>>> import numpy as np
>>> np.set_printoptions(precision=2, suppress=True, linewidth=160)
>>> J = np.loadtxt("w.csv", delimiter=",")
>>> J
array([[ 8.,  4.,  0.,  0.,  0.],
       [ 4.,  2.,  4.,  0.,  0.],
       [ 0.,  4., -3.,  4.,  0.],
       [ 0.,  0.,  4., -4.,  4.],
       [ 0.,  0.,  0.,  4.,  6.]])
>>> proj = np.triu(np.array([[1, 2, 2, -1, 0],
...     [-2, -2, 0, -1, -2],
...     [0, 2, -1, -2, 0],
...     [-1, -1, -1, 2, 0],
...     [-2, 1, -2, -1, 1]]), 1) + np.eye(5)
>>> B = proj @ J @ np.linalg.inv(proj)
>>> np.poly(B)
array([    1.,    -9.,   -88.,   756.,   624., -5120.])
>>> proj @ J - J @ proj
array([[  8.,  -4., -18.,  24.,   4.],
       [  0.,  -8., -12.,  10., -12.],
       [  0.,   0.,  -8.,   6.,   0.],
       [  0.,   0.,   0.,   8.,   0.],
       [  0.,   0.,   0.,   0.,   0.]])
>>> print(np.trace(B), np.trace(J))
9.0 9.0
>>> ang = np.radians(45)
>>> R = np.eye(5)
>>> R[3, 3] = R[1, 1] = np.cos(ang)
>>> R[3, 1], R[1, 3] = -np.sin(ang), np.sin(ang)
>>> R
array([[ 1.  ,  0.  ,  0.  ,  0.  ,  0.  ],
       [ 0.  ,  0.71,  0.  ,  0.71,  0.  ],
       [ 0.  ,  0.  ,  1.  ,  0.  ,  0.  ],
       [ 0.  , -0.71,  0.  ,  0.71,  0.  ],
       [ 0.  ,  0.  ,  0.  ,  0.  ,  1.  ]])
>>> B = J @ R.T
>>> np.allclose(J @ J.T, B @ B.T)
True
>>> print(np.allclose(np.linalg.norm(J, axis=1), np.linalg.norm(B, axis=1)))
True
>>> np.abs(B - J).max(axis=0)
array([0.  , 2.83, 0.  , 4.  , 0.  ])
>>> print(B.round(2) + 0)
[[ 8.    2.83  0.   -2.83  0.  ]
 [ 4.    1.41  4.   -1.41  0.  ]
 [ 0.    5.66 -3.    0.    0.  ]
 [ 0.   -2.83  4.   -2.83  4.  ]
 [ 0.    2.83  0.    2.83  6.  ]]
>>> round(np.linalg.det(R), 2), round(float(np.trace(R)), 2)
(np.float64(1.0), 4.41)
>>> np.linalg.eigvals(R)
array([0.71+0.71j, 0.71-0.71j, 1.  +0.j  , 1.  +0.j  , 1.  +0.j  ])
>>> np.poly(R)
array([ 1.  , -4.41,  8.24, -8.24,  4.41, -1.  ])
>>> vec = np.array([0, 1, 2, 0, 1])
>>> rhs = J @ vec
>>> rhs
array([ 4., 10., -2., 12.,  6.])
>>> np.linalg.solve(J, rhs)
array([ 0.,  1.,  2., -0.,  1.])
>>> print(np.linalg.solve(J, rhs + J[:, 4]))
[ 0.  1.  2. -0.  2.]
>>> A = np.loadtxt("mat.csv", delimiter=",")
>>> A
array([[-0.92, -0.2 ,  0.95, -0.83, -0.64],
       [ 1.  ,  0.68,  0.9 ,  0.97, -1.  ],
       [-0.91,  0.97, -0.6 ,  0.99, -0.98],
       [ 0.99, -0.1 ,  0.22,  0.73, -0.8 ],
       [-0.05, -0.63, -0.52, -0.87,  0.95],
       [-0.55, -0.73,  0.64, -0.14,  0.68],
       [ 1.  , -0.98,  0.99, -1.  , -0.01],
       [-0.53, -0.92, -0.33, -0.99,  1.  ],
       [ 1.  ,  0.83,  0.64,  0.78, -1.  ],
       [-0.99, -0.08, -0.37,  0.71,  0.84],
       [-1.  ,  0.14, -1.  , -0.04,  1.  ],
       [-0.92, -0.18, -0.89, -0.64,  0.98],
       [ 0.99, -0.68,  1.  , -0.56, -1.  ],
       [ 0.94, -0.89,  0.85, -0.94,  0.56],
       [ 0.98,  0.  ,  1.  , -0.03, -1.  ]])
>>> gram = np.cov(A, rowvar=False)
>>> np.median(A, axis=0)
array([-0.05, -0.18,  0.64, -0.14, -0.01])
>>> np.argsort(-A.std(axis=0).round(6), kind="stable")
array([0, 4, 3, 2, 1])
>>> np.round(np.corrcoef(A[:, 3], A[:, 2])[0, 1], 2)
np.float64(-0.09)
>>> np.argwhere(np.triu(np.abs(np.corrcoef(A.T)) > 0.8, 1))
array([[1, 3]])
